% ipython --no-banner

In [1]: import numpy as np

In [2]: np.set_printoptions(suppress=True, linewidth=120)

In [3]: def tidy(a):
   ...:     return np.round(a, 3) + 0
   ...: 

In [4]: data = np.load("run16.npy")

In [5]: data
Out[5]: 
array([[17, 21,  0,  0, 33,  0,  0,  0, 11],
       [ 0,  3,  0,  0,  0, 11,  1,  1, 20],
       [ 1,  0,  2,  1,  1,  0, 12,  0,  5],
       [18, 15,  0,  0, 31,  0,  9,  0, 14],
       [ 0, 26,  3,  0, 25,  7,  0,  6,  5],
       [16,  0, 20, 22, 33,  0, 40,  0,  2],
       [ 0,  5, 26, 19, 13,  6,  0, 18,  0],
       [ 0,  0,  0, 14,  0,  0,  7,  5,  0],
       [ 0,  0,  2,  4,  0,  2,  0, 10,  0],
       [26,  0,  0,  0,  0,  0, 15,  0, 32],
       [ 2,  0,  0,  3,  0,  0,  1,  7,  2],
       [ 8,  2,  6, 32,  9,  0,  0, 31,  0],
       [ 0,  0, 29, 25,  0,  5,  0, 13,  0],
       [ 0,  0, 41,  4, 22, 18, 38,  0,  0],
       [ 0, 25, 28,  6, 42, 10,  0,  7,  0],
       [ 0, 20,  0,  0,  0, 16,  0,  0, 26],
       [ 9,  0, 14, 16, 20,  0, 25,  0,  0],
       [30,  8,  0,  0,  0,  0,  0, 17, 26],
       [ 0, 17, 43, 24, 28, 14,  0, 30,  0],
       [ 0,  0,  0,  0,  0, 12,  8,  1,  2],
       [ 0,  0,  0,  0,  0, 19, 17,  0, 14],
       [17,  9,  0, 15, 21,  0,  0, 10,  0],
       [ 0, 13,  0,  0,  0,  7,  0, 21,  0],
       [ 3,  3,  0,  0,  0,  8, 26,  0, 41],
       [ 0, 13, 31,  0, 30, 16, 12,  0,  0],
       [ 4,  0, 10, 12,  3,  0, 28,  0,  2],
       [ 0,  7,  0,  1,  0,  9,  0, 39,  0],
       [ 0, 16,  0,  0,  0,  9,  0, 37,  0],
       [14, 23,  2,  0, 40,  0,  7,  0, 14],
       [20,  8,  0,  0,  0,  0,  0, 15, 14],
       [ 0,  0, 24, 38,  0,  0,  8,  7,  0]])

In [6]: A2 = data[0, 0] * data[1:] - np.outer(data[1:, 0], data[0])

In [7]: A2
Out[7]: 
array([[   0,   51,    0,    0,    0,  187,   17,   17,  340],
       [   0,  -21,   34,   17,  -16,    0,  204,    0,   74],
       [   0, -123,    0,    0,  -67,    0,  153,    0,   40],
       [   0,  442,   51,    0,  425,  119,    0,  102,   85],
       [   0, -336,  340,  374,   33,    0,  680,    0, -142],
       [   0,   85,  442,  323,  221,  102,    0,  306,    0],
       [   0,    0,    0,  238,    0,    0,  119,   85,    0],
       [   0,    0,   34,   68,    0,   34,    0,  170,    0],
       [   0, -546,    0,    0, -858,    0,  255,    0,  258],
       [   0,  -42,    0,   51,  -66,    0,   17,  119,   12],
       [   0, -134,  102,  544, -111,    0,    0,  527,  -88],
       [   0,    0,  493,  425,    0,   85,    0,  221,    0],
       [   0,    0,  697,   68,  374,  306,  646,    0,    0],
       [   0,  425,  476,  102,  714,  170,    0,  119,    0],
       [   0,  340,    0,    0,    0,  272,    0,    0,  442],
       [   0, -189,  238,  272,   43,    0,  425,    0,  -99],
       [   0, -494,    0,    0, -990,    0,    0,  289,  112],
       [   0,  289,  731,  408,  476,  238,    0,  510,    0],
       [   0,    0,    0,    0,    0,  204,  136,   17,   34],
       [   0,    0,    0,    0,    0,  323,  289,    0,  238],
       [   0, -204,    0,  255, -204,    0,    0,  170, -187],
       [   0,  221,    0,    0,    0,  119,    0,  357,    0],
       [   0,  -12,    0,    0,  -99,  136,  442,    0,  664],
       [   0,  221,  527,    0,  510,  272,  204,    0,    0],
       [   0,  -84,  170,  204,  -81,    0,  476,    0,  -10],
       [   0,  119,    0,   17,    0,  153,    0,  663,    0],
       [   0,  272,    0,    0,    0,  153,    0,  629,    0],
       [   0,   97,   34,    0,  218,    0,  119,    0,   84],
       [   0, -284,    0,    0, -660,    0,    0,  255,   18],
       [   0,    0,  408,  646,    0,    0,  136,  119,    0]])

In [8]: print(tidy(data[:, 0] / data[0, 0]))
[1.    0.    0.059 1.059 0.    0.941 0.    0.    0.    1.529 0.118 0.471 0.    0.    0.    0.    0.529 1.765 0.
 0.    0.    1.    0.    0.176 0.    0.235 0.    0.    0.824 1.176 0.   ]

In [9]: np.flatnonzero(~A2.round(6).any(axis=1))
Out[9]: array([], dtype=int64)

In [10]: u = np.array([1, 2])

In [11]: np.cross(data[15, :3], data[0, :3])
Out[11]: array([   0,    0, -340])

In [12]: np.correlate(data[15], data[0], "full")
Out[12]: array([   0,  220,    0,    0,    0,  836,    0,    0,  706,  868,    0,    0, 1194,  272,    0,  546,  442])

In [13]: cen = (data - data.mean(axis=0)) / data.std(axis=0)

In [14]: print(tidy(cen.std(axis=0)))
[1. 1. 1. 1. 1. 1. 1. 1. 1.]

In [15]: beta = np.linalg.lstsq(np.delete(cen, 5, axis=1), cen[:, 5])[0]

In [16]: np.abs(beta).argmax()
Out[16]: np.int64(0)

In [17]: print(tidy(1 - np.var(cen[:, 5] - np.delete(cen, 5, axis=1) @ beta)))
0.697

In [18]: arr = np.load("layer17.npy")

In [19]: print(arr)
[[-0.487 -0.585  0.599 -1.253 -0.972  0.683  2.254]
 [ 0.411  1.498 -0.785  2.17  -0.784  0.554  0.583]
 [-0.915 -1.158 -0.551 -0.06  -0.626  0.097  2.472]
 [-1.092  0.514 -1.773 -1.984  0.312  0.597  0.093]
 [-0.999  0.507 -1.501  2.023  0.909  0.746  0.135]
 [ 0.882  0.024  1.727  1.366  0.783  1.247 -1.097]
 [-0.313  0.589  0.092  1.822 -0.063  2.28   0.158]
 [-1.512  0.456 -1.056 -2.23  -0.628  0.156 -0.01 ]
 [-1.677 -0.078 -0.423  0.946 -1.137 -0.74   1.808]
 [-0.298 -0.595 -0.766 -1.095 -2.578 -0.341  0.081]
 [ 1.978 -0.703  0.274 -1.451  0.38   1.478 -0.293]
 [ 1.931 -0.805  0.938  0.398  1.752  0.62   0.362]
 [-0.356  0.024 -0.991 -2.138 -1.346 -0.316  1.188]
 [-1.12   1.006  1.216  0.73  -0.613  1.303 -1.627]
 [-2.452 -0.629 -0.099  0.151 -0.424  1.052  1.129]
 [-0.805  0.92   1.866 -0.396  0.918  1.396 -1.037]
 [-0.201 -1.188 -1.767 -0.337 -0.743 -1.452  1.285]
 [-0.777  0.927  0.983  1.983  0.152 -0.665 -1.474]
 [-2.656  0.185 -0.373 -0.86  -0.988 -0.027  0.24 ]
 [-0.979  1.109  1.717 -1.4    0.056  1.33  -0.364]
 [ 1.385 -0.436 -2.292  0.58   0.59  -0.833 -0.511]
 [ 0.383  0.507 -1.613  0.52  -1.704  1.62  -0.444]
 [ 0.86  -0.101  2.059  0.307 -1.139  1.221  1.061]
 [-0.567  1.763  1.799  1.032  0.359  1.044 -0.226]
 [-1.566 -1.19   1.565 -0.108 -0.624  0.131  1.505]]

In [20]: cen = arr - arr.mean(axis=1)
ValueError: operands could not be broadcast together with shapes (25,7) (25,) 


In [21]: cen = arr - arr.mean(axis=0)

In [22]: U, sigma, Vt = np.linalg.svd(cen, full_matrices=False)

In [23]: tidy(sigma)
Out[23]: array([8.463, 6.356, 5.881, 5.295, 3.93 , 3.515, 2.395])

In [24]: tidy(cen.mean(axis=0))
Out[24]: array([0., 0., 0., 0., 0., 0., 0.])

In [25]: np.abs(Vt[0]).argmax()
Out[25]: np.int64(2)

In [26]: np.abs(U[:, 0]).argmax()
Out[26]: np.int64(5)

In [27]: tidy((sigma ** 2).sum() ** 2 / (sigma ** 4).sum())
Out[27]: np.float64(4.727)
